$ python -q
>>> import numpy as np
>>> import numpy.linalg as la
>>> np.set_printoptions(precision=3, suppress=True, linewidth=100)
>>> rnd = lambda a: np.round(a, 3) + 0
>>> E = np.load("m.npy")
>>> E
array([[5, 0, 0],
       [0, 4, 0],
       [0, 2, 0]])
>>> # 2 groups of indices that never mix
>>> E @ E.T
array([[25,  0,  0],
       [ 0, 16,  8],
       [ 0,  8,  4]])
>>> E.T @ E
array([[25,  0,  0],
       [ 0, 20,  0],
       [ 0,  0,  0]])
>>> rnd(np.trace(la.pinv(E) @ E))
np.float64(2.0)
>>> np.unique(E.round(6), axis=0).shape
(3, 3)
>>> rnd(E @ la.pinv(E) @ E)
array([[5., 0., 0.],
       [0., 4., 0.],
       [0., 2., 0.]])
>>> print(np.abs(np.diag(la.qr(E)[1])) > 1e-9)
[ True  True False]
>>> blk = np.stack([E, -2 * E, E[::-1]])
>>> np.einsum("bij,cij->bc", blk, blk)
array([[ 45, -90,  16],
       [-90, 180, -32],
       [ 16, -32,  45]])
>>> print(rnd(la.det(blk)))
[0. 0. 0.]
>>> blk.shape
(3, 3, 3)
>>> (blk @ E.T).shape
(3, 3, 3)
>>> M = np.array([[-2.0, 3.0, 0.0, 0.0],
...     [3.0, -3.0, 3.0, 0.0],
...     [0.0, 3.0, -2.0, 3.0],
...     [0.0, 0.0, 3.0, -2.0]])
>>> vec = np.array([0, 0, 1, 0])
>>> y = M @ vec
>>> c, lr = np.zeros(4), 1 / la.norm(M, 2) ** 2
>>> for i in range(8):
...     c -= lr * M.T @ (M @ c - y)
...     if i % 2 == 0: print(i, round(la.norm(M @ c - y), 3))
... 
0 1.839
2 1.234
4 0.891
6 0.67
>>> rnd(la.cond(M))
np.float64(25.267)
>>> mat = np.loadtxt("block5.csv", delimiter=",")
>>> mat
array([[-0.236,  0.8  ,  0.029],
       [-0.257, -2.251, -1.304],
       [ 0.105,  0.79 ,  0.569],
       [ 0.025, -7.987, -5.316],
       [-0.352, -0.612, -0.462],
       [ 0.284, -1.855, -1.525],
       [-0.114, -1.027, -0.788],
       [-0.278, -5.659, -3.642],
       [ 0.245,  4.916,  3.304],
       [ 0.378, -1.753, -1.473],
       [-0.311, -4.763, -3.268],
       [-0.064, -3.854, -2.007],
       [ 0.146, -4.899, -3.241],
       [ 0.052,  0.348,  0.438],
       [ 0.242, -4.754, -2.747],
       [ 0.266, -3.065, -2.257],
       [-0.307, -4.733, -2.759],
       [ 0.   , -1.981, -0.483],
       [-0.694, -2.197, -1.211],
       [-0.449, -1.118, -0.7  ],
       [-0.104,  1.89 ,  1.488],
       [-0.262, -3.372, -1.72 ],
       [-0.318, -1.054, -1.122],
       [ 0.099, -1.569, -0.552]])
>>> la.cond(mat) > 100
np.False_
>>> print(round(np.log10(la.cond(mat))))
1
>>> rnd(np.abs(la.svd(mat)[2][-1]))
array([0.719, 0.384, 0.58 ])
>>> rnd(la.norm(mat, 2) / la.norm(mat))
np.float64(0.996)
>>> [round(float(x), 3) for x in la.svd(mat, compute_uv=False)[:3]]
[19.788, 1.386, 1.256]
>>> np.argsort(-la.norm(mat, axis=0).round(6), kind="stable")[:3]
array([1, 2, 0])
>>> vec = np.array([3, 3, 5])
>>> h1 = np.maximum(mat @ vec, 0)
>>> print(rnd(mat.T @ h1))
[  6.833 188.533 129.466]
>>> print(rnd(h1))
[ 1.837  0.     5.53   0.     0.     0.     0.     0.    32.003  0.     0.     0.     0.     3.39
  0.     0.     0.     0.     0.     0.    12.798  0.     0.     0.   ]
>>> np.flatnonzero(h1 > 1e-9)
array([ 0,  2,  8, 13, 20])
>>> rnd(np.tanh(mat @ vec))
array([ 0.951, -1.   ,  1.   , -1.   , -1.   , -1.   , -1.   , -1.   ,  1.   , -1.   , -1.   ,
       -1.   , -1.   ,  0.998, -1.   , -1.   , -1.   , -1.   , -1.   , -1.   ,  1.   , -1.   ,
       -1.   , -1.   ])
>>> print(rnd(np.maximum(mat @ (3 * vec), 0)))
[ 5.511  0.    16.59   0.     0.     0.     0.     0.    96.009  0.     0.     0.     0.    10.17
  0.     0.     0.     0.     0.     0.    38.394  0.     0.     0.   ]
